>>> import numpy as np
>>> import numpy.linalg as la
>>> np.set_printoptions(precision=2, suppress=True, linewidth=140)
>>> m1 = np.array([[2, 2, 4, 3, 1, 3],
...     [4, 1, 2, 4, 0, 4],
...     [4, 3, 4, 3, 3, 5],
...     [4, 2, 1, 4, 3, 0],
...     [2, 5, 2, 1, 3, 4]])
>>> m1[-1] = m1[0] + 5 * m1[1]
>>> m1
array([[ 2,  2,  4,  3,  1,  3],
       [ 4,  1,  2,  4,  0,  4],
       [ 4,  3,  4,  3,  3,  5],
       [ 4,  2,  1,  4,  3,  0],
       [22,  7, 14, 23,  1, 23]])
>>> np.abs(np.diag(la.qr(m1)[1])) > 1e-9
array([ True,  True,  True,  True, False])
>>> round(np.trace(la.pinv(m1) @ m1), 2)
np.float64(4.0)
>>> J = np.array([[1, 3, 3, 4], [3, 3, 3, 3], [4, 4, 1, 5]])
>>> J[-1] = J[0] + -2 * J[1]
>>> J
array([[ 1,  3,  3,  4],
       [ 3,  3,  3,  3],
       [-5, -3, -3, -2]])
>>> la.matrix_rank(J, rtol=0.1)
np.int64(2)
>>> la.cond(J) > 100
np.True_
>>> np.argsort(-la.norm(J, axis=0).round(6), kind="stable")[:3]
array([0, 3, 1])
>>> F = np.loadtxt("out19.csv", delimiter=",")
>>> F
array([[  0.,   0.,   0.,   0.,   0.],
       [ -5.,   4.,  -1.,   4.,  -4.],
       [  0.,   0.,   0.,   0.,   0.],
       [ -3., -12.,  -7.,   2.,   1.],
       [  0.,   0.,   0.,   0.,   0.],
       [  0.,  -9.,  -5.,   3.,   5.],
       [ -3.,  -4.,  -1.,   2.,   0.],
       [  0.,   0.,   0.,   0.,   0.],
       [  0.,   0.,   0.,   0.,   0.],
       [ -8.,   0.,  -2.,   6.,  -4.],
       [ -3.,  -3.,  -2.,  -1.,  -4.],
       [ -8.,   0.,  -2.,   6.,  -4.],
       [-11.,  -3.,  -4.,   5.,  -8.],
       [ -6.,  -7.,  -3.,   1.,  -4.],
       [  0.,   0.,   0.,   0.,   0.],
       [ -8.,   0.,  -2.,   6.,  -4.],
       [  3.,  -5.,  -4.,   1.,   5.],
       [  0.,   0.,   0.,   0.,   0.],
       [-11.,   1.,   0.,   4.,  -9.],
       [  3.,  -5.,  -4.,   1.,   5.],
       [  0.,   0.,   0.,   0.,   0.],
       [ -3.,  -3.,  -2.,  -1.,  -4.],
       [ -6., -11.,  -5.,   0.,  -4.],
       [ -6.,  -2.,   0.,  -3.,  -9.],
       [  3.,  -5.,  -4.,   1.,   5.],
       [  0.,  -4.,  -2.,  -1.,   0.],
       [  0.,   0.,   0.,   0.,   0.],
       [ -8.,   1.,  -3.,   3.,  -8.],
       [  0.,   0.,   0.,   0.,   0.],
       [ -5.,   4.,  -1.,   4.,  -4.],
       [  0.,   0.,   0.,   0.,   0.]])
>>> B = np.c_[F[:, :4] @ np.array([[2, 1, 3, 3], [1, 3, 3, 2], [2, 1, 1, 3], [2, 0, 3, 2]]), np.array([-2, 3, 1, -1, -1, -3, 3, -2, -2, 0, 1, 3, 0, 0, 0, -1, 2, 3, -1, -3, 2, -1, -2, -1, 1, -3, 0, -2, 3, 2, 0])]
>>> B
array([[  0.,   0.,   0.,   0.,  -2.],
       [  0.,   6.,   8.,  -2.,   3.],
       [  0.,   0.,   0.,   0.,   1.],
       [-28., -46., -46., -50.,  -1.],
       [  0.,   0.,   0.,   0.,  -1.],
       [-13., -32., -23., -27.,  -3.],
       [ -8., -16., -16., -16.,   3.],
       [  0.,   0.,   0.,   0.,  -2.],
       [  0.,   0.,   0.,   0.,  -2.],
       [ -8., -10.,  -8., -18.,   0.],
       [-15., -14., -23., -23.,   1.],
       [ -8., -10.,  -8., -18.,   3.],
       [-23., -24., -31., -41.,   0.],
       [-23., -30., -39., -39.,   0.],
       [  0.,   0.,   0.,   0.,   0.],
       [ -8., -10.,  -8., -18.,  -1.],
       [ -5., -16.,  -7., -11.,   2.],
       [  0.,   0.,   0.,   0.,   3.],
       [-13.,  -8., -18., -23.,  -1.],
       [ -5., -16.,  -7., -11.,  -3.],
       [  0.,   0.,   0.,   0.,   2.],
       [-15., -14., -23., -23.,  -1.],
       [-33., -44., -56., -55.,  -2.],
       [-20., -12., -33., -28.,  -1.],
       [ -5., -16.,  -7., -11.,   1.],
       [-10., -14., -17., -16.,  -3.],
       [  0.,   0.,   0.,   0.,   0.],
       [-15.,  -8., -15., -25.,  -2.],
       [  0.,   0.,   0.,   0.,   3.],
       [  0.,   6.,   8.,  -2.,   2.],
       [  0.,   0.,   0.,   0.,   0.]])
>>> np.round(la.norm(B - F @ la.lstsq(F, B)[0], axis=0), 2) + 0
array([0.  , 0.  , 0.  , 0.  , 9.53])
>>> np.round(la.lstsq(F, B[:, 0])[0], 2) + 0
array([2., 1., 2., 2., 0.])
>>> la.norm(la.qr(F)[0].T @ B, axis=0) ** 2 / ((B ** 2).sum(axis=0) + 1e-12)
array([1. , 1. , 1. , 1. , 0.2])
>>> la.matrix_rank(B)
np.int64(5)
